$ python -q
>>> import numpy as np
>>> np.set_printoptions(suppress=True, linewidth=160)
>>> def rd(a):
...     return np.round(a, 2) + 0
... 
>>> M2 = np.array([[3, 2], [2, 3], [2, 2]])
>>> arr = np.kron(np.eye(3, dtype=int), M2)
>>> arr
array([[3, 2, 0, 0, 0, 0],
       [2, 3, 0, 0, 0, 0],
       [2, 2, 0, 0, 0, 0],
       [0, 0, 3, 2, 0, 0],
       [0, 0, 2, 3, 0, 0],
       [0, 0, 2, 2, 0, 0],
       [0, 0, 0, 0, 3, 2],
       [0, 0, 0, 0, 2, 3],
       [0, 0, 0, 0, 2, 2]])
>>> arr.shape
(9, 6)
>>> np.abs(arr).max()
np.int64(3)
>>> data = np.load("a.npy")
>>> data
array([[-2.,  1.,  0.,  0.,  0.,  0.,  0.,  0.],
       [ 0., -2.,  1.,  0.,  0.,  0.,  0.,  0.],
       [ 0.,  0., -2.,  1.,  0.,  0.,  0.,  0.],
       [ 0.,  0.,  0., -2.,  1.,  0.,  0.,  0.],
       [ 0.,  0.,  0.,  0., -2.,  1.,  0.,  0.],
       [ 0.,  0.,  0.,  0.,  0., -2.,  1.,  0.],
       [ 0.,  0.,  0.,  0.,  0.,  0., -2.,  1.],
       [ 0.,  0.,  0.,  0.,  0.,  0.,  0., -2.]])
>>> # triangular, det is the product of the diagonal
>>> vec = np.array([3, 0, 0, 2, 2, 3, 1, 0])
>>> h1 = np.maximum(data @ vec, 0)
>>> h1
array([0., 0., 2., 0., 0., 0., 0., 0.])
>>> np.maximum(data @ vec, 0) - np.maximum(-data @ vec, 0)
array([-6.,  0.,  2., -2., -1., -5., -2.,  0.])
>>> data * (h1 > 1e-9)[:, None]
array([[-0.,  0.,  0.,  0.,  0.,  0.,  0.,  0.],
       [ 0., -0.,  0.,  0.,  0.,  0.,  0.,  0.],
       [ 0.,  0., -2.,  1.,  0.,  0.,  0.,  0.],
       [ 0.,  0.,  0., -0.,  0.,  0.,  0.,  0.],
       [ 0.,  0.,  0.,  0., -0.,  0.,  0.,  0.],
       [ 0.,  0.,  0.,  0.,  0., -0.,  0.,  0.],
       [ 0.,  0.,  0.,  0.,  0.,  0., -0.,  0.],
       [ 0.,  0.,  0.,  0.,  0.,  0.,  0., -0.]])
>>> r0 = np.array([1, 0, 1, 1, 0, 1, 0, 1])
>>> M2 = data + np.outer(r0, np.eye(8)[4])
>>> np.linalg.matrix_rank(M2 - data)
np.int64(1)
>>> M2
array([[-2.,  1.,  0.,  0.,  1.,  0.,  0.,  0.],
       [ 0., -2.,  1.,  0.,  0.,  0.,  0.,  0.],
       [ 0.,  0., -2.,  1.,  1.,  0.,  0.,  0.],
       [ 0.,  0.,  0., -2.,  2.,  0.,  0.,  0.],
       [ 0.,  0.,  0.,  0., -2.,  1.,  0.,  0.],
       [ 0.,  0.,  0.,  0.,  1., -2.,  1.,  0.],
       [ 0.,  0.,  0.,  0.,  0.,  0., -2.,  1.],
       [ 0.,  0.,  0.,  0.,  1.,  0.,  0., -2.]])
>>> np.abs(M2).max()
np.float64(2.0)
>>> np.linalg.matrix_rank(M2)
np.int64(8)
>>> M2.sum(axis=0)
array([-2., -1., -1., -1.,  4., -1., -1., -1.])
>>> rd(np.linalg.norm(M2))
np.float64(6.78)
>>> left, sig, VT = np.linalg.svd(data, full_matrices=False)
>>> rd(sig / sig[0])
array([1.  , 0.96, 0.89, 0.79, 0.68, 0.57, 0.45, 0.37])
>>> rd(left.T @ left)
array([[1., 0., 0., 0., 0., 0., 0., 0.],
       [0., 1., 0., 0., 0., 0., 0., 0.],
       [0., 0., 1., 0., 0., 0., 0., 0.],
       [0., 0., 0., 1., 0., 0., 0., 0.],
       [0., 0., 0., 0., 1., 0., 0., 0.],
       [0., 0., 0., 0., 0., 1., 0., 0.],
       [0., 0., 0., 0., 0., 0., 1., 0.],
       [0., 0., 0., 0., 0., 0., 0., 1.]])
>>> (sig > 1e-8).sum()
np.int64(8)
